$ python3 -q
>>> import numpy as np
>>> import numpy.linalg as la
>>> np.set_printoptions(precision=2, suppress=True, linewidth=200)
>>> Q, _ = la.qr(np.array([[0.5, 0.4, -1.5], [0.1, -0.4, -1.0], [0.6, 0.4, -1.1]]))
>>> arr = Q[:, :3]
>>> arr
array([[-0.64,  0.16, -0.75],
       [-0.13, -0.99, -0.11],
       [-0.76,  0.03,  0.65]])
>>> blk = np.stack([arr, -3 * arr, arr[::-1]])
>>> la.det(blk)
array([  1., -27.,  -1.])
>>> blk.sum(axis=0)
array([[ 0.51, -0.3 ,  2.16],
       [ 0.13,  0.99,  0.11],
       [ 0.89,  0.11, -2.05]])
>>> (blk @ arr.T).shape
(3, 3, 3)
>>> blk.shape
(3, 3, 3)
>>> np.einsum("bij,cij->bc", blk, blk)
array([[ 3., -9.,  1.],
       [-9., 27., -3.],
       [ 1., -3.,  3.]])
>>> la.pinv(arr)
array([[-0.64, -0.13, -0.76],
       [ 0.16, -0.99,  0.03],
       [-0.75, -0.11,  0.65]])
>>> rng = np.random.default_rng(5611)
>>> z = rng.permutation(3)
>>> z
array([2, 0, 1])
>>> other = arr[z][:, z]
>>> np.round(np.trace(other), 2)
np.float64(-0.97)
>>> P = np.triu(np.array([[-2, -2, -1], [0, 1, 1], [2, 1, -2]]), 1) + np.eye(3)
>>> other = P @ arr @ la.inv(P)
>>> np.poly(other)
array([ 1.  ,  0.97, -0.97, -1.  ])
>>> np.poly(arr)
array([ 1.  ,  0.97, -0.97, -1.  ])
>>> np.round(np.einsum("ij,ji->", arr, arr), 2)
np.float64(2.9)
>>> np.round(np.einsum("ii->", arr), 2)
np.float64(-0.97)
>>> np.kron(np.eye(2, dtype=int), arr)
array([[-0.64,  0.16, -0.75, -0.  ,  0.  , -0.  ],
       [-0.13, -0.99, -0.11, -0.  , -0.  , -0.  ],
       [-0.76,  0.03,  0.65, -0.  ,  0.  ,  0.  ],
       [-0.  ,  0.  , -0.  , -0.64,  0.16, -0.75],
       [-0.  , -0.  , -0.  , -0.13, -0.99, -0.11],
       [-0.  ,  0.  ,  0.  , -0.76,  0.03,  0.65]])
>>> f = np.array([0, 0, 3, -2, 1]) + 0.5
>>> J = np.outer(f, f) / (f @ f)
>>> J
array([[ 0.01,  0.01,  0.1 , -0.04,  0.04],
       [ 0.01,  0.01,  0.1 , -0.04,  0.04],
       [ 0.1 ,  0.1 ,  0.71, -0.3 ,  0.3 ],
       [-0.04, -0.04, -0.3 ,  0.13, -0.13],
       [ 0.04,  0.04,  0.3 , -0.13,  0.13]])
>>> # rank 1
>>> ev, evecs = la.eigvalsh(J)
Traceback (most recent call last):
  File "<python-input-29>", line 1, in <module>
    ev, evecs = la.eigvalsh(J)
    ^^^^^^^^^
ValueError: too many values to unpack (expected 2)
>>> ev, evecs = la.eigh(J)
>>> ev.round(2) + 0
array([0., 0., 0., 0., 1.])
>>> np.abs(evecs[:, -1]).round(6).argmax()
np.int64(2)
>>> np.round(ev.sum(), 2), np.trace(J)
(np.float64(1.0), np.float64(1.0))
>>> (ev > 1e-8).sum(), (ev < -1e-8).sum()
(np.int64(1), np.int64(0))
>>> np.unique(ev.round(6) + 0, return_counts=True)[1]
array([4, 1])
>>> evecs @ np.diag(ev) @ evecs.T
array([[ 0.01,  0.01,  0.1 , -0.04,  0.04],
       [ 0.01,  0.01,  0.1 , -0.04,  0.04],
       [ 0.1 ,  0.1 ,  0.71, -0.3 ,  0.3 ],
       [-0.04, -0.04, -0.3 ,  0.13, -0.13],
       [ 0.04,  0.04,  0.3 , -0.13,  0.13]])
>>> left, sv, VT = la.svd(J)
>>> evecs = VT[:(sv > 1e-8).sum()]
>>> x0 = J[4] + -2 * J[3] + rng.integers(2) * np.eye(5)[3]
>>> x0
array([0.13, 0.13, 0.91, 0.61, 0.39])
>>> la.matrix_rank(np.vstack([J, x0]))
np.int64(2)
>>> E = np.array([[-1.0, -2.0, -2.0, 0.0],
...     [-2.0, -1.0, -2.0, 0.0],
...     [-2.0, -2.0, -1.0, 0.0],
...     [0.0, 0.0, 0.0, -1.0]])
>>> # splits into 2 blocks
>>> np.poly(E)
array([ 1.,  4., -6., -4.,  5.])
>>> np.round(la.det(E[::-1]), 2)
np.float64(5.0)
>>> round(la.det(E.T), 2)
np.float64(5.0)
>>> np.round(la.eigvals(E).sum().real, 2)
np.float64(-4.0)
>>> np.allclose(E, E.T)
True
>>> np.trace(E)
np.float64(-4.0)
>>> round(float(np.abs(la.eigvals(E)).max()), 2)
5.0
>>> assert E == E.T
Traceback (most recent call last):
  File "<python-input-51>", line 1, in <module>
    assert E == E.T
           ^^^^^^^^
ValueError: The truth value of an array with more than one element is ambiguous. Use a.any() or a.all()
>>> E @ E
array([[9., 8., 8., 0.],
       [8., 9., 8., 0.],
       [8., 8., 9., 0.],
       [0., 0., 0., 1.]])
>>> round(float(la.det(E)), 2)
5.0
>>> np.sort(np.abs(la.eigvals(E)))
array([1., 1., 1., 5.])
>>> ev, evecs = la.eig(E)
>>> np.sort(la.eigvals(E.T))
array([-5., -1.,  1.,  1.])
>>> np.sort(la.eigvals(la.inv(E)))
array([-1. , -0.2,  1. ,  1. ])
>>> ev
array([ 1., -5.,  1., -1.])
>>> F = np.load("arr.npy")
>>> F
array([[1.  , 0.9 , 0.81],
       [0.9 , 1.  , 0.9 ],
       [0.81, 0.9 , 1.  ]])
>>> # equal to its transpose
>>> f = np.array([-3, 2, 1])
>>> np.polyval(f, F[1])
array([0.37, 0.  , 0.37])
>>> np.cross(F[1, :3], F[0, :3])
array([ 0.  ,  0.17, -0.19])
>>> np.correlate(F[1], F[0], "full")
array([0.73, 1.62, 2.53, 1.81, 0.9 ])
>>> ev, evecs = la.eig(F)
>>> np.sort(la.eigvals(la.inv(F)))
array([ 0.36,  5.26, 14.42])
>>> ev
array([2.74, 0.19, 0.07])
>>> np.sort(la.eigvals(F.T))
array([0.07, 0.19, 2.74])
>>> ev, evecs = la.eigh(F)
>>> np.round(la.eigvalsh(F @ F), 2) + 0
array([0.  , 0.04, 7.51])
>>> ev.sum(), np.trace(F)
(np.float64(3.0), np.float64(3.0))
>>> (ev > 1e-8).sum(), (ev < -1e-8).sum()
(np.int64(3), np.int64(0))
>>> np.unique(ev.round(6) + 0, return_counts=True)[1]
array([1, 1, 1])
>>> np.abs(evecs[:, -1])
array([0.57, 0.59, 0.57])
>>> cov = F.T @ F
>>> cov
array([[2.47, 2.53, 2.43],
       [2.53, 2.62, 2.53],
       [2.43, 2.53, 2.47]])
>>> la.matrix_rank(cov)
np.int64(3)
>>> np.round(np.trace(cov), 2), round((F ** 2).sum(), 2)
(np.float64(7.55), np.float64(7.55))
>>> np.diag(cov)
array([2.47, 2.62, 2.47])
>>> Q = F.astype(float).copy()
>>> for j in range(3):
...     Q[:, j] -= Q[:, :j] @ (Q[:, :j].T @ Q[:, j])
...     Q[:, j] /= la.norm(Q[:, j])
... 
>>> Q.round(2) + 0
array([[ 0.64, -0.77,  0.  ],
       [ 0.57,  0.47, -0.67],
       [ 0.52,  0.43,  0.74]])
>>> np.round(Q.T @ Q, 2) + 0
array([[1., 0., 0.],
       [0., 1., 0.],
       [0., 0., 1.]])
>>> X = np.load("case18.npy")
>>> X
array([[-1.2 ,  0.7 , -1.7 ,  0.7 ,  0.4 ],
       [ 1.7 , -0.1 , -0.3 , -0.9 ,  1.2 ],
       [-0.8 , -1.8 ,  0.  ,  0.5 , -1.7 ],
       [-1.15,  0.74, -1.76,  0.62,  0.52]])
>>> left, sv, VT = la.svd(X)
>>> sv
array([3.44, 3.13, 1.3 , 0.03])
>>> other = left[:, :3] @ np.diag(sv[:3]) @ VT[:3]
>>> round(float(la.norm(X - other) / la.norm(X)), 2)
0.01
>>> round(float(la.norm(X - other, 2)), 2), np.round(sv[3], 2)
(0.03, np.float64(0.03))
>>> other.round(2) + 0
array([[-1.21,  0.7 , -1.7 ,  0.68,  0.4 ],
       [ 1.7 , -0.1 , -0.3 , -0.9 ,  1.2 ],
       [-0.8 , -1.8 ,  0.  ,  0.5 , -1.7 ],
       [-1.14,  0.74, -1.76,  0.64,  0.52]])
>>> np.round(np.abs(X - other).max(), 2)
np.float64(0.02)
>>> other.shape
(4, 5)
>>> la.matrix_rank(other)
np.int64(3)
>>> round(la.norm(other), 2)
np.float64(4.83)
>>> other.sum(axis=0)
array([-1.45, -0.46, -3.76,  0.92,  0.42])
>>> other.mean(axis=0)
array([-0.36, -0.12, -0.94,  0.23,  0.11])
>>> la.matrix_rank(X, rtol=0.1)
np.int64(3)
>>> np.argsort(-la.norm(X, axis=0).round(6), kind="stable")[:3]
array([0, 2, 4])
>>> other = np.array([[4, 7], [9, 4]])
>>> cent = np.kron(other, X)
>>> round(float(la.norm(cent, 2)), 2), round(float(la.norm(other, 2) * la.norm(X, 2)), 2)
(41.73, 41.73)
>>> data = np.load("mat.npy")
>>> data
array([[-6.23,  4.4 ,  1.43],
       [-4.94,  3.49,  0.85],
       [-3.62,  2.49,  0.26],
       [-3.17,  2.13,  0.07],
       [-2.58,  1.66, -0.16],
       [-2.17,  1.33, -0.3 ],
       [-1.9 ,  1.11, -0.38],
       [-0.72,  0.23, -0.45],
       [ 0.72,  0.23,  0.91],
       [ 1.49,  0.78,  2.03],
       [ 1.92,  1.12,  2.62],
       [ 2.28,  1.41,  3.09],
       [ 2.75,  1.8 ,  3.7 ],
       [ 3.29,  2.23,  4.34],
       [ 5.22,  3.69,  6.4 ],
       [ 5.41,  3.83,  6.59],
       [ 8.28,  5.76,  9.15]])
>>> Xs = data - data.mean(axis=0)
>>> evecs = la.svd(Xs)[2][:2]
>>> other = Xs - Xs @ evecs.T @ evecs
>>> (Xs @ evecs.T).std(axis=0)
array([4.66, 1.76])
>>> la.norm(other, axis=1).round(6).argmax()
np.int64(16)
>>> np.round(np.cov(Xs @ evecs.T, rowvar=False), 2) + 0
array([[23.09,  0.  ],
       [ 0.  ,  3.29]])
>>> other.std(axis=0)
array([0.1 , 0.18, 0.19])
>>> round(la.norm(other) / la.norm(Xs), 2)
np.float64(0.06)
>>> x0 = np.array([3, 0, 2])
>>> y = data @ x0
>>> np.round(la.solve(data.T @ data, data.T @ y), 2) + 0
array([3., 0., 2.])
>>> np.round(la.lstsq(data, y)[0], 2) + 0
array([3., 0., 2.])
>>> y = y + 0.3 * rng.normal(size=17)
>>> y
array([-15.57, -12.65, -10.37,  -9.61,  -7.58,  -7.7 ,  -6.49,  -3.02,   4.04,   8.3 ,  11.12,  13.17,  16.04,  18.59,  28.22,  29.09,  43.44])
>>> b, *_ = la.lstsq(data, y)
>>> [round(float(la.norm(la.solve(data.T @ data + lam * np.eye(3), data.T @ y))), 2) for lam in (0, 1, 10, 100)]
[3.61, 3.59, 3.49, 2.83]
>>> round(la.norm(y - data @ b), 2)
np.float64(1.13)
>>> b
array([ 2.92, -0.09,  2.12])
>>> mat = 2 * np.eye(2) + np.ones((2, 2))
>>> mat
array([[3., 1.],
       [1., 3.]])
>>> np.sort(np.abs(la.eigvals(mat)))
array([2., 4.])
>>> round(np.abs(la.eigvals(mat)).max(), 2)
np.float64(4.0)
>>> round(float(la.det(mat)), 2)
8.0
>>> mat @ mat
array([[10.,  6.],
       [ 6., 10.]])
>>> np.allclose(mat, mat.T)
True
>>> A = np.loadtxt("layer1.csv", delimiter=",")
>>> A
array([[-0.15, -0.47, -0.34, -1.68,  0.87],
       [-0.8 ,  0.59,  0.05,  1.38, -1.02],
       [ 0.12,  0.13, -1.46,  1.27, -0.41]])
>>> other = np.array([[6, 4], [3, 3]])
>>> cent = np.kron(other, A)
>>> np.round(la.norm(cent, 2), 2), round(la.norm(other, 2) * la.norm(A, 2), 2)
(np.float64(25.03), np.float64(25.03))
>>> cent.shape
(6, 10)
>>> def softmax(z):
...     e = np.exp(z - z.max(axis=-1, keepdims=True))
...     return e / e.sum(axis=-1, keepdims=True)
... 
>>> softmax(A).sum(axis=1)
array([1., 1., 1.])
>>> softmax(A[0])
array([0.18, 0.13, 0.15, 0.04, 0.5 ])
>>> np.round(softmax(10 * A[0]), 2) + 0
array([0., 0., 0., 0., 1.])
>>> att = A @ A.T / np.sqrt(5)
>>> softmax(att)
array([[0.9 , 0.03, 0.06],
       [0.03, 0.68, 0.3 ],
       [0.05, 0.29, 0.67]])
>>> softmax(att).round(6).argmax(axis=1)
array([0, 1, 2])
>>> softmax(att + np.triu(np.full(att.shape, -np.inf), 1))
array([[1.  , 0.  , 0.  ],
       [0.04, 0.96, 0.  ],
       [0.05, 0.29, 0.67]])
>>> other = A / la.norm(A, axis=1, keepdims=True)
>>> cov = other @ other.T
>>> cov
array([[ 1.  , -0.86, -0.53],
       [-0.86,  1.  ,  0.53],
       [-0.53,  0.53,  1.  ]])
>>> [round(float(x), 2) for x in la.svd(F, compute_uv=False)[:3]]
[2.74, 0.19, 0.07]
>>> la.cond(F) > 100
np.False_
>>> la.matrix_rank(F, rtol=0.1)
np.int64(1)
